$ python3 -q
>>> import numpy as np
>>> np.set_printoptions(precision=2, suppress=True, linewidth=160, legacy="1.25")
>>> mat = np.load("m.npy")
>>> mat
array([[  0,   0,   2,   1,   1],
       [  0,   0,  -8,  -4,  -4],
       [  0,   0, -10,  -5,  -5]])
>>> # columns 0 and 1 are equal
>>> rk = np.linalg.matrix_rank(mat)
>>> rk
1
>>> null = np.linalg.svd(mat)[2][rk:].T
>>> [int(np.linalg.matrix_rank(np.delete(mat, i, axis=0))) for i in range(3)]
[1, 1, 1]
>>> [int(np.linalg.matrix_rank(mat[:i])) for i in range(1, len(mat) + 1)]
[1, 1, 1]
>>> np.allclose(mat @ null, 0)
True
>>> theta = np.radians(120)
>>> Rm = np.eye(5)
>>> Rm[2, 2] = Rm[3, 3] = np.cos(theta)
>>> Rm[2, 3], Rm[3, 2] = -np.sin(theta), np.sin(theta)
>>> Rm
array([[ 1.  ,  0.  ,  0.  ,  0.  ,  0.  ],
       [ 0.  ,  1.  ,  0.  ,  0.  ,  0.  ],
       [ 0.  ,  0.  , -0.5 , -0.87,  0.  ],
       [ 0.  ,  0.  ,  0.87, -0.5 ,  0.  ],
       [ 0.  ,  0.  ,  0.  ,  0.  ,  1.  ]])
>>> Y = mat @ Rm.T
>>> np.allclose(mat @ mat.T, Y @ Y.T)
True
>>> np.round(np.linalg.det(Rm), 2), round(np.trace(Rm), 2)
(1.0, 2.0)
>>> np.round(np.linalg.svd(mat, compute_uv=False), 2) + 0, np.round(np.linalg.svd(Y, compute_uv=False), 2) + 0
(array([15.87,  0.  ,  0.  ]), array([15.87,  0.  ,  0.  ]))
>>> np.allclose(np.linalg.norm(mat, axis=1), np.linalg.norm(Y, axis=1))
True
>>> K = np.load("w.npy")
>>> K
array([[ 6,  8,  4,  3,  4,  2],
       [ 0,  2,  0,  0,  1,  0],
       [18, 12,  6,  9,  6,  3],
       [ 0,  0,  0,  3,  4,  2],
       [ 0,  0,  0,  0,  1,  0],
       [ 0,  0,  0,  9,  6,  3]])
>>> q, Rm = np.linalg.qr(K)
>>> q.shape, Rm.shape
((6, 6), (6, 6))
>>> np.allclose(Rm.T @ Rm, K.T @ K)
True
>>> round(float(abs(Rm[0, 0])), 2), np.round(np.linalg.norm(K[:, 0]), 2)
(18.97, 18.97)
>>> q
array([[-0.32, -0.84, -0.44,  0.  ,  0.  ,  0.  ],
       [-0.  , -0.47,  0.88,  0.  ,  0.  ,  0.  ],
       [-0.95,  0.28,  0.15,  0.  ,  0.  ,  0.  ],
       [-0.  , -0.  , -0.  , -0.32, -0.84, -0.44],
       [-0.  , -0.  , -0.  , -0.  , -0.47,  0.88],
       [-0.  , -0.  , -0.  , -0.95,  0.28,  0.15]])
>>> np.round(q @ Rm, 2) + 0
array([[ 6.,  8.,  4.,  3.,  4.,  2.],
       [ 0.,  2.,  0.,  0.,  1.,  0.],
       [18., 12.,  6.,  9.,  6.,  3.],
       [ 0.,  0.,  0.,  3.,  4.,  2.],
       [ 0.,  0.,  0.,  0.,  1.,  0.],
       [ 0.,  0.,  0.,  9.,  6.,  3.]])
>>> x = np.array([-3, -8, 3, -4, 8, -7])
>>> K * x
array([[-18, -64,  12, -12,  32, -14],
       [  0, -16,   0,   0,   8,   0],
       [-54, -96,  18, -36,  48, -21],
       [  0,   0,   0, -12,  32, -14],
       [  0,   0,   0,   0,   8,   0],
       [  0,   0,   0, -36,  48, -21]])
>>> K @ np.ones(6)
array([27.,  3., 54.,  9.,  1., 18.])
>>> K @ (2 * x)
array([-128,  -16, -282,   12,   16,  -18])
>>> (K * x).sum(axis=1)
array([ -64,   -8, -141,    6,    8,   -9])
>>> W1 = np.array([[-2, -3, 1],
...     [-3, -3, 3],
...     [-1, -2, 1],
...     [1, 3, -2],
...     [1, 1, -3],
...     [-1, 1, -3]])
>>> c = np.array([3, 0, 1])
>>> act = np.maximum(K @ W1 + c, 0)
>>> np.linalg.matrix_rank(act)
3
>>> (act > 0).mean(axis=0)
array([0.5, 0.5, 0.5])
>>> basis = np.array([[-1, 2], [1, -2], [-2, -1]])
>>> (act @ basis).round(6).argmax(axis=1)
array([1, 1, 1, 0, 1, 0])
>>> J = np.loadtxt("block18.csv", delimiter=",")
>>> J
array([[-0.98, -0.81,  0.97, -1.  ,  0.74,  0.99,  0.98,  0.41, -1.  ],
       [-0.25, -0.17,  0.39, -0.7 ,  0.06,  0.57,  0.62,  0.21, -0.6 ],
       [-0.91, -0.51, -0.2 , -0.17,  0.9 , -0.92, -0.98,  0.08, -0.93],
       [ 0.92,  0.72, -0.98,  1.  , -0.26, -1.  , -1.  , -0.58,  0.99],
       [-1.  , -0.91,  0.98, -0.85,  0.93,  0.97,  0.71, -0.56, -0.98],
       [-0.29, -0.12,  0.11, -0.12,  0.19,  0.01, -0.1 , -0.01, -0.26],
       [-0.78, -0.09,  0.01,  1.  ,  0.21, -0.5 , -0.89, -0.93,  0.99],
       [-0.99, -0.67,  0.74,  0.87,  0.8 ,  0.29, -0.69, -0.83,  0.18],
       [-0.79, -0.27,  0.38,  0.86,  0.32,  0.16, -0.37, -0.69,  0.67],
       [ 0.84,  0.49, -0.84,  0.79, -0.26, -0.93, -0.91,  0.11,  0.71],
       [-0.31,  0.32, -0.84,  1.  ,  0.23, -0.99, -1.  , -0.96,  1.  ],
       [ 0.45,  0.  , -0.29, -0.97,  0.24, -0.4 , -0.06,  0.81, -0.97],
       [ 0.66,  0.25, -0.23, -0.37, -0.4 ,  0.07,  0.42,  0.32,  0.06],
       [ 0.89,  0.56, -0.87,  0.82, -0.37, -0.94, -0.91,  0.12,  0.79],
       [ 0.38,  0.31, -0.7 ,  0.97, -0.04, -0.9 , -0.94, -0.49,  0.91],
       [ 0.75,  0.52, -0.77,  0.99, -0.46, -0.87, -0.88, -0.57,  0.98],
       [ 0.56,  0.06,  0.19, -0.97, -0.29,  0.65,  0.87,  0.72, -0.87],
       [ 0.98,  0.66, -0.48, -0.25, -0.89,  0.46,  0.91,  0.45,  0.81],
       [-0.2 , -0.04, -0.34,  0.35,  0.36, -0.71, -0.81, -0.03, -0.16],
       [-0.83, -0.5 ,  0.64, -0.88,  0.58,  0.6 ,  0.42,  0.24, -0.93],
       [ 0.97,  0.56, -0.48, -0.94, -0.78,  0.33,  0.89,  0.82, -0.43],
       [ 0.74,  0.41, -0.77,  0.77, -0.2 , -0.89, -0.87,  0.03,  0.68],
       [ 0.74,  0.44, -0.09,  0.91, -0.77,  0.53,  0.72, -0.54,  0.98]])
>>> rng = np.random.default_rng(626)
>>> labels = rng.permutation(9)
>>> Y = J[:, labels] * rng.choice([-1, 1], 9)
>>> Y
array([[ 0.98, -0.81,  0.74,  1.  ,  0.98,  0.41, -0.97, -0.99,  1.  ],
       [ 0.25, -0.17,  0.06,  0.7 ,  0.62,  0.21, -0.39, -0.57,  0.6 ],
       [ 0.91, -0.51,  0.9 ,  0.17, -0.98,  0.08,  0.2 ,  0.92,  0.93],
       [-0.92,  0.72, -0.26, -1.  , -1.  , -0.58,  0.98,  1.  , -0.99],
       [ 1.  , -0.91,  0.93,  0.85,  0.71, -0.56, -0.98, -0.97,  0.98],
       [ 0.29, -0.12,  0.19,  0.12, -0.1 , -0.01, -0.11, -0.01,  0.26],
       [ 0.78, -0.09,  0.21, -1.  , -0.89, -0.93, -0.01,  0.5 , -0.99],
       [ 0.99, -0.67,  0.8 , -0.87, -0.69, -0.83, -0.74, -0.29, -0.18],
       [ 0.79, -0.27,  0.32, -0.86, -0.37, -0.69, -0.38, -0.16, -0.67],
       [-0.84,  0.49, -0.26, -0.79, -0.91,  0.11,  0.84,  0.93, -0.71],
       [ 0.31,  0.32,  0.23, -1.  , -1.  , -0.96,  0.84,  0.99, -1.  ],
       [-0.45,  0.  ,  0.24,  0.97, -0.06,  0.81,  0.29,  0.4 ,  0.97],
       [-0.66,  0.25, -0.4 ,  0.37,  0.42,  0.32,  0.23, -0.07, -0.06],
       [-0.89,  0.56, -0.37, -0.82, -0.91,  0.12,  0.87,  0.94, -0.79],
       [-0.38,  0.31, -0.04, -0.97, -0.94, -0.49,  0.7 ,  0.9 , -0.91],
       [-0.75,  0.52, -0.46, -0.99, -0.88, -0.57,  0.77,  0.87, -0.98],
       [-0.56,  0.06, -0.29,  0.97,  0.87,  0.72, -0.19, -0.65,  0.87],
       [-0.98,  0.66, -0.89,  0.25,  0.91,  0.45,  0.48, -0.46, -0.81],
       [ 0.2 , -0.04,  0.36, -0.35, -0.81, -0.03,  0.34,  0.71,  0.16],
       [ 0.83, -0.5 ,  0.58,  0.88,  0.42,  0.24, -0.64, -0.6 ,  0.93],
       [-0.97,  0.56, -0.78,  0.94,  0.89,  0.82,  0.48, -0.33,  0.43],
       [-0.74,  0.41, -0.2 , -0.77, -0.87,  0.03,  0.77,  0.89, -0.68],
       [-0.74,  0.44, -0.77, -0.91,  0.72, -0.54,  0.09, -0.53, -0.98]])
>>> Uu, _, Vh = np.linalg.svd(J.T @ Y)
>>> np.round(np.linalg.lstsq(J, Y)[0], 2) + 0
array([[-1.,  0.,  0.,  0.,  0.,  0.,  0.,  0.,  0.],
       [ 0.,  1.,  0.,  0.,  0.,  0.,  0.,  0.,  0.],
       [ 0.,  0.,  0.,  0.,  0.,  0., -1.,  0.,  0.],
       [ 0.,  0.,  0., -1.,  0.,  0.,  0.,  0.,  0.],
       [ 0.,  0.,  1.,  0.,  0.,  0.,  0.,  0.,  0.],
       [ 0.,  0.,  0.,  0.,  0.,  0.,  0., -1.,  0.],
       [ 0.,  0.,  0.,  0.,  1.,  0.,  0.,  0.,  0.],
       [ 0.,  0.,  0.,  0.,  0.,  1.,  0.,  0.,  0.],
       [ 0.,  0.,  0.,  0.,  0.,  0.,  0.,  0., -1.]])
>>> W0 = np.array([[-2.0, -3.0, 0.0, 0.0],
...     [-3.0, -2.0, 0.0, 0.0],
...     [0.0, 0.0, -2.0, -3.0],
...     [0.0, 0.0, -3.0, -2.0]])
>>> # symmetric
>>> ev, evecs = np.linalg.eigh(W0)
>>> np.round(evecs.T @ W0 @ evecs, 2) + 0
array([[-5.,  0.,  0.,  0.],
       [ 0., -5.,  0.,  0.],
       [ 0.,  0.,  1.,  0.],
       [ 0.,  0.,  0.,  1.]])
>>> np.linalg.svd(W0, compute_uv=False)
array([5., 5., 1., 1.])
>>> ev.sum(), np.trace(W0)
(-8.0, -8.0)
>>> f = np.array([-2, -1, 1])
>>> np.cross(W0[2, :3], W0[0, :3])
array([-6.,  4.,  0.])
>>> np.array([np.convolve(row, f, "same") for row in W0])
array([[ 8.,  1., -3.,  0.],
       [ 7., -1., -2.,  0.],
       [ 0.,  4.,  8.,  1.],
       [ 0.,  6.,  7., -1.]])
>>> np.convolve(W0[2], f)
array([ 0.,  0.,  4.,  8.,  1., -3.])
>>> np.linalg.lstsq(mat[:-1].T, mat[-1])[2]
1
>>> A = np.loadtxt("out2.csv", delimiter=",")
>>> A
array([[2., 1., 0., 1., 2., 1., 1., 0.],
       [2., 0., 1., 1., 0., 2., 1., 1.],
       [2., 0., 1., 1., 0., 2., 1., 1.],
       [2., 1., 1., 0., 0., 1., 0., 2.],
       [0., 1., 0., 1., 2., 0., 1., 0.],
       [0., 1., 2., 2., 0., 0., 1., 0.],
       [1., 0., 2., 0., 0., 0., 0., 1.],
       [2., 0., 1., 2., 1., 1., 0., 0.],
       [0., 1., 2., 2., 0., 1., 1., 2.]])
>>> # rows 1 and 2 are equal
>>> np.linalg.cond(A) > 100
True
>>> np.argsort(-np.linalg.norm(A, axis=0).round(6), kind="stable")[:3]
array([0, 2, 3])
>>> np.linalg.matrix_rank(A, rtol=0.1)
7
>>> Uu, sig, Vh = np.linalg.svd(A)
>>> np.argmax(sig[:-1] / (sig[1:] + 1e-6)) + 1
7
>>> Y = Uu[:, :7] @ np.diag(sig[:7]) @ Vh[:7]
>>> round(float(np.abs(A - Y).max()), 2)
0.01
>>> np.linalg.matrix_rank(A, rtol=0.05)
7
>>> np.linalg.matrix_rank(Y)
7
>>> round(float(np.linalg.norm(A - Y) / np.linalg.norm(A)), 2)
0.0
>>> np.round(np.linalg.norm(A - Y, 2), 2), round(sig[7], 2)
(0.02, 0.02)
>>> Y.round(2) + 0
array([[2.  , 1.  , 0.  , 1.  , 2.  , 0.99, 1.  , 0.  ],
       [2.  , 0.  , 1.  , 1.  , 0.  , 2.  , 1.  , 1.  ],
       [2.  , 0.  , 1.  , 1.  , 0.  , 2.  , 1.  , 1.  ],
       [2.  , 1.  , 1.  , 0.  , 0.  , 1.  , 0.  , 2.  ],
       [0.  , 1.  , 0.  , 1.  , 2.  , 0.01, 1.  , 0.  ],
       [0.  , 1.  , 2.  , 2.  , 0.  , 0.  , 1.  , 0.  ],
       [1.  , 0.  , 2.  , 0.  , 0.  , 0.  , 0.  , 1.  ],
       [2.  , 0.  , 1.  , 2.  , 1.  , 1.  , 0.  , 0.  ],
       [0.  , 1.  , 2.  , 2.  , 0.  , 1.  , 1.  , 2.  ]])
>>> x = np.array([2, 3, 0, 2, -3, -3, 0, -2])
>>> target = A @ x
>>> np.round(np.linalg.pinv(A) @ A, 2) + 0
array([[1., 0., 0., 0., 0., 0., 0., 0.],
       [0., 1., 0., 0., 0., 0., 0., 0.],
       [0., 0., 1., 0., 0., 0., 0., 0.],
       [0., 0., 0., 1., 0., 0., 0., 0.],
       [0., 0., 0., 0., 1., 0., 0., 0.],
       [0., 0., 0., 0., 0., 1., 0., 0.],
       [0., 0., 0., 0., 0., 0., 1., 0.],
       [0., 0., 0., 0., 0., 0., 0., 1.]])
>>> np.round(np.linalg.solve(A.T @ A, A.T @ target), 2) + 0
array([ 2.,  3.,  0.,  2., -3., -3.,  0., -2.])
>>> target = target + 0.05 * rng.normal(size=9)
>>> target
array([ 0.06, -1.98, -1.94,  0.03, -1.01,  7.  ,  0.03,  2.02,  0.04])
>>> c, *_ = np.linalg.lstsq(A, target)
>>> [round(float(np.linalg.norm(np.linalg.solve(A.T @ A + lam * np.eye(8), A.T @ target))), 2) for lam in (0, 1, 10, 100)]
[5.9, 3.06, 1.03, 0.18]
>>> c
array([ 1.3 ,  3.66,  0.72,  1.4 , -2.58, -1.52, -0.92, -2.72])
>>> round(np.linalg.norm(target - A @ c), 2)
0.03
>>> np.round(A.T @ (target - A @ c), 2) + 0
array([0., 0., 0., 0., 0., 0., 0., 0.])
>>> Y = np.c_[A[:, :3] @ np.array([[-2, -1, -3], [-2, 0, 0], [3, 2, 2]]), np.array([2, 2, 1, 2, 1, 1, 0, 0, 1])]
>>> Y
array([[-6., -2., -6.,  2.],
       [-1.,  0., -4.,  2.],
       [-1.,  0., -4.,  1.],
       [-3.,  0., -4.,  2.],
       [-2.,  0.,  0.,  1.],
       [ 4.,  4.,  4.,  1.],
       [ 4.,  3.,  1.,  0.],
       [-1.,  0., -4.,  0.],
       [ 4.,  4.,  4.,  1.]])
>>> np.round(np.linalg.norm(Y - A @ np.linalg.lstsq(A, Y)[0], axis=0), 2) + 0
array([0.  , 0.  , 0.  , 0.71])
>>> np.linalg.matrix_rank(Y)
4
>>> np.linalg.matrix_rank(np.c_[A, Y])
9
>>> np.linalg.norm(np.linalg.qr(A)[0].T @ Y, axis=0) ** 2 / ((Y ** 2).sum(axis=0) + 1e-12)
array([1.  , 1.  , 1.  , 0.97])
>>> X = np.arange(30).reshape(3, 10) + 2
>>> X
array([[ 2,  3,  4,  5,  6,  7,  8,  9, 10, 11],
       [12, 13, 14, 15, 16, 17, 18, 19, 20, 21],
       [22, 23, 24, 25, 26, 27, 28, 29, 30, 31]])
>>> # rank 2
>>> x = np.array([2, 2, 3, 1, 3, 1, 1, 0, 2, 2])
>>> (X * x).sum(axis=1)
array([102, 272, 442])
>>> np.linalg.norm(X @ x) <= np.linalg.norm(X, 2) * np.linalg.norm(x) + 1e-9
True
>>> (X @ x).argmax()
2
>>> X @ x
array([102, 272, 442])
>>> np.sign((X @ x).round(6))
array([1, 1, 1])
